$ python3 -q
>>> import numpy as np
>>> np.set_printoptions(precision=3, suppress=True, linewidth=140, legacy="1.25")
>>> def rnd(a):
...     return np.round(a, 3) + 0
... 
>>> O, _ = np.linalg.qr(np.array([[0.1, -0.2, -0.2, 1.3, 0.9],
...     [-0.4, 1.7, 3.0, 0.0, -0.8],
...     [-0.1, 0.6, -0.3, 0.6, 2.0],
...     [-0.9, 1.2, -1.2, -0.2, 0.5],
...     [-1.3, -0.5, -0.4, -0.3, 0.7]]))
>>> evecs, _ = np.linalg.qr(np.array([[-0.6, 1.5, 3.1, 0.1, 0.1],
...     [-0.1, -1.1, -1.7, 1.0, -0.4],
...     [-1.2, 1.1, 0.9, -1.0, 1.0],
...     [-0.1, 0.1, -0.6, 1.0, -0.5],
...     [-1.1, 0.9, 0.7, 1.4, 0.1]]))
>>> s = 5 * 0.5 ** np.arange(5)
>>> M = O[:, :5] * s @ evecs[:5]
>>> rnd(M)
array([[ 0.232, -0.301,  0.279,  0.358,  0.344],
       [-0.856,  2.077, -0.261,  0.526,  0.002],
       [ 0.028,  0.693,  0.059, -0.229,  0.494],
       [-0.265,  2.443,  1.297, -1.044, -0.576],
       [-1.707,  1.266,  2.907, -0.956, -1.907]])
>>> O = M.astype(float).copy()
>>> for j in range(5):
...     O[:, j] -= O[:, :j] @ (O[:, :j].T @ O[:, j])
...     O[:, j] /= np.linalg.norm(O[:, j])
... 
>>> print(rnd(O.T @ O))
[[1. 0. 0. 0. 0.]
 [0. 1. 0. 0. 0.]
 [0. 0. 1. 0. 0.]
 [0. 0. 0. 1. 0.]
 [0. 0. 0. 0. 1.]]
>>> A2 = M / np.sqrt((M ** 2).mean(axis=1, keepdims=True))
>>> np.linalg.matrix_rank(M - M.mean(axis=1, keepdims=True))
4
>>> np.linalg.matrix_rank(A2) == np.linalg.matrix_rank(M)
True
